% ipython --no-banner

In [1]: import numpy as np

In [2]: import numpy.linalg as la

In [3]: np.set_printoptions(suppress=True, linewidth=100)

In [4]: tidy = lambda a: np.round(a, 1) + 0

In [5]: mat = np.load("arr.npy")

In [6]: mat
Out[6]: 
array([[ -7.,  13.,  -6.,  -4.],
       [-16.,  18.,  -6.,  -8.],
       [-24.,  21.,  -5., -12.],
       [  8., -13.,   6.,   5.]])

In [7]: x0 = np.array([3, 3, 1, 1])

In [8]: y = mat @ x0

In [9]: y
Out[9]: array([  8.,  -8., -26.,  -4.])

In [10]: tidy(la.solve(mat, -1 * y))
Out[10]: array([-3., -3., -1., -1.])

In [11]: tidy(la.solve(mat.T, mat[1]))
Out[11]: array([0., 1., 0., 0.])

In [12]: tidy(la.solve(mat, y + mat[:, 3]))
Out[12]: array([3., 3., 1., 2.])

In [13]: tidy(la.solve(mat, mat[:, 1]))
Out[13]: array([0., 1., 0., 0.])

In [14]: assert mat == mat.T
---------------------------------------------------------------------------
ValueError                                Traceback (most recent call last)
Cell In[14], line 1
----> 1 assert mat == mat.T

ValueError: The truth value of an array with more than one element is ambiguous. Use a.any() or a.all()

In [15]: (mat - mat.T) / 2
Out[15]: 
array([[  0. ,  14.5,   9. ,  -6. ],
       [-14.5,   0. , -13.5,   2.5],
       [ -9. ,  13.5,   0. ,  -9. ],
       [  6. ,  -2.5,   9. ,   0. ]])

In [16]: np.allclose(mat @ mat.T, mat.T @ mat)
Out[16]: False

In [17]: mat.inv()
---------------------------------------------------------------------------
AttributeError                            Traceback (most recent call last)
Cell In[17], line 1
----> 1 mat.inv()

AttributeError: 'numpy.ndarray' object has no attribute 'inv'

In [18]: la.determinant(mat)
---------------------------------------------------------------------------
AttributeError                            Traceback (most recent call last)
Cell In[18], line 1
----> 1 la.determinant(mat)

AttributeError: module 'numpy.linalg' has no attribute 'determinant'

In [19]: F = np.load("run4.npy")

In [20]: F
Out[20]: 
array([[6., 1., 1., 1., 1., 1.],
       [1., 6., 1., 1., 1., 1.],
       [1., 1., 6., 1., 1., 1.],
       [1., 1., 1., 6., 1., 1.],
       [1., 1., 1., 1., 6., 1.],
       [1., 1., 1., 1., 1., 6.]])

In [21]: assert F == F.T
---------------------------------------------------------------------------
ValueError                                Traceback (most recent call last)
Cell In[21], line 1
----> 1 assert F == F.T

ValueError: The truth value of an array with more than one element is ambiguous. Use a.any() or a.all()

In [22]: np.trace(F)
Out[22]: np.float64(36.0)

In [23]: tidy(la.matrix_power(F, 2))
Out[23]: 
array([[41., 16., 16., 16., 16., 16.],
       [16., 41., 16., 16., 16., 16.],
       [16., 16., 41., 16., 16., 16.],
       [16., 16., 16., 41., 16., 16.],
       [16., 16., 16., 16., 41., 16.],
       [16., 16., 16., 16., 16., 41.]])

In [24]: tidy(np.abs(la.eigvals(F)).max())
Out[24]: np.float64(11.0)

In [25]: tidy(la.det(F))
Out[25]: np.float64(34375.0)

In [26]: f = np.array([3, 0])

In [27]: np.cross(F[3, :3], F[1, :3])
Out[27]: array([-5.,  0.,  5.])

In [28]: np.convolve(F[3], f)
Out[28]: array([ 3.,  3.,  3., 18.,  3.,  3.,  0.])

In [29]: Lm = la.cholesky(F)

In [30]: tidy(Lm @ Lm.T)
Out[30]: 
array([[6., 1., 1., 1., 1., 1.],
       [1., 6., 1., 1., 1., 1.],
       [1., 1., 6., 1., 1., 1.],
       [1., 1., 1., 6., 1., 1.],
       [1., 1., 1., 1., 6., 1.],
       [1., 1., 1., 1., 1., 6.]])

In [31]: f, g = F[2], F[0]

In [32]: f @ g
Out[32]: np.float64(16.0)

In [33]: f @ f
Out[33]: np.float64(41.0)

In [34]: pr = (f @ g) / (f @ f) * f

In [35]: np.outer(f, g)
Out[35]: 
array([[ 6.,  1.,  1.,  1.,  1.,  1.],
       [ 6.,  1.,  1.,  1.,  1.,  1.],
       [36.,  6.,  6.,  6.,  6.,  6.],
       [ 6.,  1.,  1.,  1.,  1.,  1.],
       [ 6.,  1.,  1.,  1.,  1.,  1.],
       [ 6.,  1.,  1.,  1.,  1.,  1.]])

In [36]: la.matrix_rank(np.outer(f, g))
Out[36]: np.int64(1)

In [37]: A = np.load("m.npy")

In [38]: A
Out[38]: 
array([[4, 0, 3, 1, 3, 5, 1],
       [0, 4, 0, 3, 1, 3, 5],
       [3, 0, 4, 0, 3, 1, 3],
       [1, 3, 0, 4, 0, 3, 1],
       [3, 1, 3, 0, 4, 0, 3],
       [5, 3, 1, 3, 0, 4, 0],
       [1, 5, 3, 1, 3, 0, 4]])

In [39]: # equal to its transpose

In [40]: w, evecs = la.eigh(A)

In [41]: x0 = np.array([0, -4, 4, -2, 2, 2, 0])

In [42]: np.abs(A).sum(axis=1).max(), tidy(np.abs(w).max())
Out[42]: (np.int64(17), np.float64(15.4))

In [43]: tidy(x0 @ A @ x0 / (x0 @ x0)), tidy(w[0]), tidy(w[-1])
Out[43]: (np.float64(4.5), np.float64(-3.2), np.float64(15.4))

In [44]: (np.sign(evecs[:, -1].round(6)) == np.sign(evecs[0, -1].round(6))).astype(int)
Out[44]: array([1, 1, 1, 1, 1, 1, 1])

In [45]: np.abs(A).max()
Out[45]: np.int64(5)

In [46]: A[7]
---------------------------------------------------------------------------
IndexError                                Traceback (most recent call last)
Cell In[46], line 1
----> 1 A[7]

IndexError: index 7 is out of bounds for axis 0 with size 7

In [47]: tidy(la.svd(A, compute_uv=False))
Out[47]: array([15.4,  8. ,  7.2,  3.2,  1.6,  1.3,  1.1])

In [48]: A.sum(axis=1)
Out[48]: array([17, 16, 14, 12, 14, 16, 17])

In [49]: A.shape
Out[49]: (7, 7)

In [50]: tidy(A.mean(axis=0))
Out[50]: array([2.4, 2.3, 2. , 1.7, 2. , 2.3, 2.4])

In [51]: la.matrix_rank(A)
Out[51]: np.int64(7)

In [52]: np.unravel_index(np.abs(A).argmax(), A.shape)
Out[52]: (np.int64(0), np.int64(5))

In [53]: np.diff(A, axis=0)
Out[53]: 
array([[-4,  4, -3,  2, -2, -2,  4],
       [ 3, -4,  4, -3,  2, -2, -2],
       [-2,  3, -4,  4, -3,  2, -2],
       [ 2, -2,  3, -4,  4, -3,  2],
       [ 2,  2, -2,  3, -4,  4, -3],
       [-4,  2,  2, -2,  3, -4,  4]])
